$ python3 -q
>>> import numpy as np
>>> import numpy.linalg as la
>>> np.set_printoptions(suppress=True, linewidth=140)
>>> data = np.array([[0, -1, -2, 0],
...     [-2, -1, -2, -3],
...     [0, 0, -5, -2],
...     [-2, -1, -7, -5],
...     [0, 0, 0, 0],
...     [0, 0, 0, 0],
...     [0, -1, -2, 0],
...     [0, 0, 0, 0],
...     [0, 0, 0, 0],
...     [0, 0, 0, 0],
...     [-2, -1, -7, -5],
...     [0, 1, -3, -2],
...     [0, 0, 0, 0],
...     [0, 0, 0, 0],
...     [1, 2, -5, -1],
...     [0, 0, 0, 0]])
>>> B = np.c_[data[:, :3] @ np.array([[1, 0, 1], [0, 1, 0], [0, 0, 0]]), np.array([0, -3, -2, 4, 5, -4, 5, 4, -4, -1, 4, -2, -3, -4, 1, 1])]
>>> B
array([[ 0, -1,  0,  0],
       [-2, -1, -2, -3],
       [ 0,  0,  0, -2],
       [-2, -1, -2,  4],
       [ 0,  0,  0,  5],
       [ 0,  0,  0, -4],
       [ 0, -1,  0,  5],
       [ 0,  0,  0,  4],
       [ 0,  0,  0, -4],
       [ 0,  0,  0, -1],
       [-2, -1, -2,  4],
       [ 0,  1,  0, -2],
       [ 0,  0,  0, -3],
       [ 0,  0,  0, -4],
       [ 1,  2,  1,  1],
       [ 0,  0,  0,  1]])
>>> np.round(la.norm(B - data @ la.lstsq(data, B)[0], axis=0), 3) + 0
array([ 0.   ,  0.   ,  0.   , 12.061])
>>> Xs = (data - data.mean(axis=0)) / data.std(axis=0)
>>> np.argwhere(np.abs(Xs) > 2)
array([[ 3,  3],
       [10,  3],
       [14,  1]])
>>> np.round(Xs.std(axis=0), 3)
array([1., 1., 1., 1.])
>>> coef = la.lstsq(np.delete(Xs, 0, axis=1), Xs[:, 0])[0]
>>> np.abs(coef).argmax()
np.int64(2)
>>> round(1 - np.var(Xs[:, 0] - np.delete(Xs, 0, axis=1) @ coef), 3)
np.float64(0.986)
>>> rng = np.random.default_rng(43)
>>> z = rng.permutation(4)
>>> B = data[:, z] * rng.choice([-1, 1], 4)
>>> B
array([[ 1, -2,  0,  0],
       [ 1, -2,  2,  3],
       [ 0, -5,  0,  2],
       [ 1, -7,  2,  5],
       [ 0,  0,  0,  0],
       [ 0,  0,  0,  0],
       [ 1, -2,  0,  0],
       [ 0,  0,  0,  0],
       [ 0,  0,  0,  0],
       [ 0,  0,  0,  0],
       [ 1, -7,  2,  5],
       [-1, -3,  0,  2],
       [ 0,  0,  0,  0],
       [ 0,  0,  0,  0],
       [-2, -5, -1,  1],
       [ 0,  0,  0,  0]])
>>> left, _, VT = la.svd(data.T @ B)
>>> np.round(left @ VT, 3) + 0
array([[ 0.,  0., -1.,  0.],
       [-1.,  0.,  0.,  0.],
       [ 0.,  1.,  0.,  0.],
       [ 0.,  0.,  0., -1.]])
>>> z
array([1, 2, 0, 3])
